$ python -q
>>> import numpy as np
>>> import numpy.linalg as la
>>> np.set_printoptions(precision=1, suppress=True, linewidth=200)
>>> feats = np.loadtxt("data.csv", delimiter=",")
>>> feats
array([[-2.2,  0.1,  0.6,  0.7, -0.1, -0.3, -0.3],
       [ 1.6, -0.5, -0.1, -0.9, -0.7, -0.6, -1.8],
       [ 2.4,  1.1,  1. , -0.6, -1.4, -1. , -1.8],
       [ 1.2, -0.3, -0.5, -0.8, -0.6,  0.1,  1.1],
       [ 4. , -1. , -1.5, -5.5, -4. , -1. , 13. ],
       [-0.4,  1.6,  0.2, -0.9,  0. ,  0.1,  0. ],
       [-1.2, -0.3,  1.5,  0.7, -0.9, -1.9, -0.4],
       [ 1.3, -0.8,  0.1,  1. , -0.4,  1.4,  1. ],
       [ 0.5, -0.7,  0.3, -1.7,  0.8,  1. , -0.2],
       [-0.4,  0.3,  3.2,  1.1,  0.2, -1. , -0.8],
       [-2.4, -0.6, -1.8,  0.8,  2. , -1.1,  0.1],
       [-0.5,  0.9, -0.6,  0.1,  0.6,  2.2, -0.2],
       [ 0.3, -0.4, -0.3,  1.3, -1.5, -0.6, -0.4],
       [-1.1,  0.4, -1.3, -1.5,  0.2, -1.3,  1. ],
       [ 0.4,  1.3,  0.6,  0.3, -0.9, -1.4, -0.9],
       [ 1.6, -0.7,  1.1, -0.3,  1.3, -0.4,  0.9],
       [ 0.2,  0.8, -2. ,  0. , -0.5,  1.3,  2. ]])
>>> Xc = feats - feats.mean(axis=0)
>>> left, sigma, vt = la.svd(Xc, full_matrices=False)
>>> (np.sign(left[:, 0]) == np.sign(left[0, 0])).astype(int)
array([1, 1, 1, 0, 0, 1, 1, 0, 1, 1, 1, 1, 1, 0, 1, 1, 0])
>>> np.round(vt[0] * np.sign(vt[0, np.abs(vt[0]).argmax()]), 1) + 0
array([ 0.3, -0.1, -0.1, -0.4, -0.2,  0. ,  0.8])
>>> round((sigma ** 2).sum() ** 2 / (sigma ** 4).sum(), 1)
np.float64(2.0)
>>> la.matrix_rank(Xc)
np.int64(7)
>>> np.searchsorted(np.cumsum(sigma ** 2) / (sigma ** 2).sum(), 0.9) + 1
np.int64(4)
>>> np.round(sigma ** 2 / (sigma ** 2).sum(), 1) + 0
array([0.7, 0.1, 0.1, 0. , 0. , 0. , 0. ])
>>> np.abs(vt[0]).argmax()
np.int64(6)
>>> labels = feats[:, 4] > np.median(feats[:, 4])
>>> u = feats[labels].mean(axis=0) - feats[~labels].mean(axis=0)
>>> np.argsort(-np.abs(u).round(6), kind="stable")
array([4, 0, 6, 2, 5, 3, 1])
>>> Xc = feats - feats.mean(axis=0)
>>> evecs = la.svd(Xc)[2][:1]
>>> M2 = Xc - Xc @ evecs.T @ evecs
>>> np.cov(Xc @ evecs.T, rowvar=False)
array(14.9)
>>> vec = np.array([0, 0, 2, 1, 2, 1, 0])
>>> feats @ (2 * vec)
array([  2.8,  -6.2,  -4.8,  -5.8, -35. ,  -0.8,   0. ,   3.6,   3. ,  13.8,   0.2,   4.6,  -5.8, -10. ,  -3.4,   8.2,  -7.4])
>>> feats @ vec
array([  1.4,  -3.1,  -2.4,  -2.9, -17.5,  -0.4,   0. ,   1.8,   1.5,   6.9,   0.1,   2.3,  -2.9,  -5. ,  -1.7,   4.1,  -3.7])
>>> (feats @ vec).argmax()
np.int64(9)
>>> np.round((feats * vec).sum(axis=1), 1) + 0
array([  1.4,  -3.1,  -2.4,  -2.9, -17.5,  -0.4,   0. ,   1.8,   1.5,   6.9,   0.1,   2.3,  -2.9,  -5. ,  -1.7,   4.1,  -3.7])
>>> np.sign((feats @ vec).round(6))
array([ 1., -1., -1., -1., -1., -1.,  0.,  1.,  1.,  1.,  1.,  1., -1., -1., -1.,  1., -1.])
>>> W0 = np.load("arr.npy")
>>> W0
array([[ 1. ,  0. ,  0. ,  0. ,  0.3,  0. ,  0. ,  0. ],
       [ 0. ,  1. ,  0. ,  0. ,  0. ,  0. ,  0. ,  0. ],
       [ 0. ,  0. ,  1. ,  0. ,  0. ,  0. ,  0. ,  0. ],
       [ 0. ,  0. ,  0. ,  1. ,  0. ,  0. ,  0. ,  0. ],
       [-0.3,  0. ,  0. ,  0. ,  1. ,  0. ,  0. ,  0. ],
       [ 0. ,  0. ,  0. ,  0. ,  0. ,  1. ,  0. ,  0. ],
       [ 0. ,  0. ,  0. ,  0. ,  0. ,  0. ,  1. ,  0. ],
       [ 0. ,  0. ,  0. ,  0. ,  0. ,  0. ,  0. ,  1. ]])
>>> # keeps lengths
>>> la.norm(W0, axis=1).argmax()
np.int64(0)
>>> round(la.norm(W0, 2), 1)
np.float64(1.0)
>>> round(float(la.norm(W0, "nuc")), 1)
8.0
>>> la.norm(W0, axis=1)
array([1., 1., 1., 1., 1., 1., 1., 1.])
>>> W0[6] @ W0[0]
np.float64(0.0)
>>> vec = np.array([-3, -5, -2, 5, 1, 7, -6, -7])
>>> np.abs(la.eigvals(W0))
array([1., 1., 1., 1., 1., 1., 1., 1.])
>>> [p for p in range(1, 25) if np.allclose(la.matrix_power(W0, p), np.eye(8))]
[24]
>>> 8 - la.matrix_rank(W0 - np.eye(8), tol=1e-8)
np.int64(6)
>>> mat = np.diag(20 * np.array([-8, -8, -3, 0, 9, -1, 2, -5, 9, -7, -9])) + np.array([[-2, 0, -1, 0, -2, 0, -3, -2, 3, 1, 0],
...     [-3, -2, 1, -3, 3, 0, -3, -3, 1, 0, 2],
...     [0, 0, 0, 2, 1, -2, -3, -3, 0, 0, 2],
...     [1, 0, -3, 3, 1, -2, 2, 0, -2, -1, 2],
...     [-2, 1, 3, -3, -2, 2, -2, 2, 0, 1, 2],
...     [0, -2, 3, 2, 3, 3, 2, 3, -2, 2, 0],
...     [-3, 0, -3, 0, -2, -2, -3, 3, -1, 1, 1],
...     [1, 3, 2, 1, 1, 1, -1, -2, -2, 2, 1],
...     [3, 3, -1, -2, -3, -3, -1, -2, -2, -1, -2],
...     [-3, 1, -2, -1, -3, 3, -3, 2, 2, -1, -2],
...     [3, -3, -2, -3, -2, 1, 2, 3, 2, -1, -2]])
>>> mat
array([[-162,    0,   -1,    0,   -2,    0,   -3,   -2,    3,    1,    0],
       [  -3, -162,    1,   -3,    3,    0,   -3,   -3,    1,    0,    2],
       [   0,    0,  -60,    2,    1,   -2,   -3,   -3,    0,    0,    2],
       [   1,    0,   -3,    3,    1,   -2,    2,    0,   -2,   -1,    2],
       [  -2,    1,    3,   -3,  178,    2,   -2,    2,    0,    1,    2],
       [   0,   -2,    3,    2,    3,  -17,    2,    3,   -2,    2,    0],
       [  -3,    0,   -3,    0,   -2,   -2,   37,    3,   -1,    1,    1],
       [   1,    3,    2,    1,    1,    1,   -1, -102,   -2,    2,    1],
       [   3,    3,   -1,   -2,   -3,   -3,   -1,   -2,  178,   -1,   -2],
       [  -3,    1,   -2,   -1,   -3,    3,   -3,    2,    2, -141,   -2],
       [   3,   -3,   -2,   -3,   -2,    1,    2,    3,    2,   -1, -182]])
>>> rng = np.random.default_rng(8381)
>>> labels = rng.permutation(11)
>>> labels
array([ 4,  6,  7,  9,  3,  2,  0,  8,  5, 10,  1])
>>> M2 = mat[labels][:, labels]
>>> np.trace(M2)
np.int64(-430)
>>> np.allclose(M2, mat)
False
>>> np.diag(M2)
array([ 178,   37, -102, -141,    3,  -60, -162,  178,  -17, -182, -162])
>>> M2
array([[ 178,   -2,    2,    1,   -3,    3,   -2,    0,    2,    2,    1],
       [  -2,   37,    3,    1,    0,   -3,   -3,   -1,   -2,    1,    0],
       [   1,   -1, -102,    2,    1,    2,    1,   -2,    1,    1,    3],
       [  -3,   -3,    2, -141,   -1,   -2,   -3,    2,    3,   -2,    1],
       [   1,    2,    0,   -1,    3,   -3,    1,   -2,   -2,    2,    0],
       [   1,   -3,   -3,    0,    2,  -60,    0,    0,   -2,    2,    0],
       [  -2,   -3,   -2,    1,    0,   -1, -162,    3,    0,    0,    0],
       [  -3,   -1,   -2,   -1,   -2,   -1,    3,  178,   -3,   -2,    3],
       [   3,    2,    3,    2,    2,    3,    0,   -2,  -17,    0,   -2],
       [  -2,    2,    3,   -1,   -3,   -2,    3,    2,    1, -182,   -3],
       [   3,   -3,   -3,    0,   -3,    1,   -3,    1,    0,    2, -162]])
>>> np.sort(np.abs(la.eigvals(M2)))
array([  2.7,  16.9,  37. ,  60. , 101.9, 141.2, 161.9, 162.2, 178.1, 178.1, 181.7])
>>> M = np.loadtxt("layer2.csv", delimiter=",")
>>> M
array([[ 0.,  0.,  0.,  0.,  7.],
       [ 0.,  7.,  0., 14.,  9.],
       [ 0., 11.,  0.,  0., 13.],
       [11., 29., 25., 18.,  0.],
       [ 0.,  0.,  7., 14.,  0.],
       [ 0.,  0.,  0.,  4.,  3.],
       [22., 15., 14.,  0.,  0.],
       [19., 20.,  5.,  0.,  8.],
       [19.,  0.,  1.,  0.,  0.],
       [ 0., 11.,  3., 14.,  2.],
       [ 0., 18.,  1., 14.,  7.],
       [ 0., 10.,  0.,  0., 17.],
       [ 0.,  0.,  0.,  0.,  9.],
       [ 0.,  5.,  0.,  6.,  3.],
       [16.,  0., 12.,  0.,  0.],
       [16.,  7., 12.,  0.,  0.],
       [20., 28., 20.,  4.,  0.],
       [28., 28., 12.,  0.,  7.],
       [ 3.,  0.,  5.,  6.,  0.],
       [ 0.,  0.,  0.,  0.,  4.],
       [21., 31., 15.,  0.,  5.],
       [26., 10., 14.,  0.,  0.],
       [11.,  5., 17., 10.,  0.],
       [ 0.,  0.,  0., 14.,  0.]])
>>> C2 = np.cov(M, rowvar=False)
>>> np.polyfit(M[:, 4], M[:, 2], 1)
array([-0.8, 10. ])
>>> np.round(np.corrcoef(M.T), 1) + 0
array([[ 1. ,  0.5,  0.7, -0.4, -0.3],
       [ 0.5,  1. ,  0.6,  0. ,  0.1],
       [ 0.7,  0.6,  1. ,  0.1, -0.5],
       [-0.4,  0. ,  0.1,  1. , -0.3],
       [-0.3,  0.1, -0.5, -0.3,  1. ]])
>>> C2.shape
(5, 5)
>>> np.argwhere(np.triu(np.abs(np.corrcoef(M.T)) > 0.8, 1))
array([], shape=(0, 2), dtype=int64)
>>> M.std(axis=0)
array([10. , 10.4,  7.5,  6.2,  4.7])
>>> la.eigvalsh(C2)[::-1]
array([208.6,  67.4,  49.4,  10.5,   4.4])
>>> arr = np.load("dump.npy")
>>> arr
array([[ 3,  9, -1, -3],
       [ 6,  0, -2,  0],
       [ 2,  6, -3, -9],
       [ 4,  0, -6,  0]])
>>> arr.reshape(-1, 2)
array([[ 3,  9],
       [-1, -3],
       [ 6,  0],
       [-2,  0],
       [ 2,  6],
       [-3, -9],
       [ 4,  0],
       [-6,  0]])
>>> T = arr.reshape(4, 2, -1)
>>> T[:, 0]
array([[3, 9],
       [6, 0],
       [2, 6],
       [4, 0]])
>>> np.swapaxes(T, 1, 2)[0]
array([[ 3, -1],
       [ 9, -3]])
>>> T.sum(axis=1)
array([[ 2,  6],
       [ 4,  0],
       [-1, -3],
       [-2,  0]])
>>> T.shape
(4, 2, 2)
>>> T.transpose(1, 0, 2)
array([[[ 3,  9],
        [ 6,  0],
        [ 2,  6],
        [ 4,  0]],

       [[-1, -3],
        [-2,  0],
        [-3, -9],
        [-6,  0]]])
>>> u, r1 = arr[1], arr[3]
>>> u @ r1
np.int64(36)
>>> pr = (u @ r1) / (u @ u) * u
>>> la.matrix_rank(np.outer(u, r1))
np.int64(1)
>>> labels = rng.permutation(4)
>>> M2 = arr[:, labels] * rng.choice([-1, 1], 4)
>>> M2
array([[ 3, -1, -9, -3],
       [ 6, -2,  0,  0],
       [ 2, -3, -6, -9],
       [ 4, -6,  0,  0]])
>>> left, _, vt = la.svd(arr.T @ M2)
>>> np.round(la.lstsq(arr, M2)[0], 1) + 0
array([[ 1.,  0.,  0.,  0.],
       [ 0.,  0., -1.,  0.],
       [ 0.,  1.,  0.,  0.],
       [ 0.,  0.,  0.,  1.]])
>>> np.round(left @ vt, 1) + 0
array([[ 1.,  0.,  0.,  0.],
       [ 0.,  0., -1.,  0.],
       [ 0.,  1.,  0.,  0.],
       [ 0.,  0.,  0.,  1.]])
>>> M2 = arr[0, 0] * arr[1:] - np.outer(arr[1:, 0], arr[0])
>>> M2
array([[  0, -54,   0,  18],
       [  0,   0,  -7, -21],
       [  0, -36, -14,  12]])
>>> np.flatnonzero(~M2.round(6).any(axis=1))
array([], dtype=int64)
>>> arr[:, 0] / arr[0, 0]
array([1. , 2. , 0.7, 1.3])
>>> sigma = 3 * 0.9 ** np.arange(9)
>>> K = rng.normal(size=(23, 9)) * rng.permutation(sigma)
>>> K.round(1) + 0
array([[-3.3,  1.1,  3.3,  2.7,  1. ,  0.8,  0.6, -2. , -1.3],
       [-1.4, -1. , -2.1, -2.5, -1. , -1.9,  2.6,  1.9,  1.8],
       [-1.1, -1.4, -3.9, -3.1,  1.2,  0.7, -0.3,  1. , -2.8],
       [-1.1,  0.3, -1.2, -1.9,  0.4,  0.4,  0.2,  1.6, -0.7],
       [ 3.7,  0.3,  0.7, -2.1,  0.2, -0.9, -2.9, -2.7, -1.5],
       [-1.4,  0.4,  4. ,  0.5, -1.8, -1.6,  1.8, -2.1,  4. ],
       [-2.9,  0.4, -4.3, -4.3,  0. ,  0.2,  0.1, -3.3, -1.4],
       [ 2.8, -0.9, -1.2, -1.5, -0.5,  2.2,  2.6,  3.1,  2.2],
       [ 2.9, -0.5, -4.2, -0.8, -0.5,  0.1,  0.9,  4.6,  3.4],
       [-0.6,  1.2, -0.3, -0.9,  0.9, -0.2,  0.1, -2. ,  4.2],
       [-3.3, -1.6, -0.8, -0.2,  2.9,  1.3, -1.6,  1. ,  3.1],
       [-2.3, -0.6, -0.2,  1.2, -1.9,  0.5,  0.3, -1.2,  0. ],
       [-6.6, -0.8, -0.5, -2.1, -1.2, -0.8, -1.7,  4.1, -2.4],
       [ 1.2, -1.1, -0.9, -1.1,  0.3, -2. ,  0.5, -1.7,  3.4],
       [-6.3,  0.8, -1.8, -2. ,  1.7, -0.1,  0. , -3.4,  2. ],
       [-0.5, -0.1,  3.5,  3. ,  0.6, -1. ,  1.7,  4. , -5.9],
       [ 1.2, -1.6,  1.5, -2.9,  1.9,  1. ,  1.2, -0.4,  1.4],
       [ 5.5,  2.2,  1.9, -0.4, -1.5,  3.5, -0.7,  2.9, -1. ],
       [-0.1,  2.3, -0.1, -4.5,  0.3,  1.4, -2.9, -2.3, -1. ],
       [ 6.3,  2.8,  1.2, -0.6,  0.2,  0.9, -0.1,  2. , -2.1],
       [-2.8,  0.9,  1.2, -0.2, -1.3, -3.5, -2.3,  0.7,  0.4],
       [-2.2,  0.5,  2.5,  4.4,  0.2, -1.8, -0.7,  2. , -2.2],
       [ 8.3,  1.9, -1.2, -0.3,  0.1,  2.2,  0.8, -1.8,  3.1]])
>>> C2 = K.T @ K
>>> la.matrix_rank(C2)
np.int64(9)
>>> la.eigvalsh(C2)[::-1]
array([334.9, 237.6, 157.8, 125.6,  48.5,  43.4,  35.7,  28.4,  15.5])
>>> E = np.loadtxt("out10.csv", delimiter=",")
>>> E
array([[ -5., -10.,   4.,   8.],
       [  0.,   0.,   0.,   0.],
       [  0.,   0.,  -1.,  -2.],
       [  0.,   0.,   0.,   0.]])
>>> # triangular
>>> T = np.stack([arr, 4 * arr, arr[::-1]])
>>> la.matrix_rank(T.reshape(3, -1))
np.int64(2)
>>> la.det(T)
array([  1764., 451584.,   1764.])
>>> la.matrix_rank(T)
array([4, 4, 4])
>>> hat = np.triu(np.array([[-9, 1, 1, 9], [-5, 7, 0, 7], [-9, -6, -8, -3], [-2, 0, 6, -4]]), 1) + np.eye(4)
>>> M2 = hat @ E @ la.inv(hat)
>>> M2
array([[ -5.,  -5.,   8., 110.],
       [  0.,   0.,   0.,   0.],
       [  0.,   0.,  -1.,  -5.],
       [  0.,   0.,   0.,   0.]])
>>> hat @ E - E @ hat
array([[  0.,   5.,   4., 125.],
       [  0.,   0.,   0.,   0.],
       [  0.,   0.,   0.,  -3.],
       [  0.,   0.,   0.,   0.]])
>>> np.round(la.det(M2), 1)
np.float64(0.0)
>>> np.prod(np.diag(E)), round(float(la.det(E)), 1)
(np.float64(0.0), 0.0)
>>> np.sort(la.eigvals(E))
array([-5., -1.,  0.,  0.])
>>> [int(la.matrix_rank(la.matrix_power(E, p))) for p in range(1, 5)]
[2, 2, 2, 2]
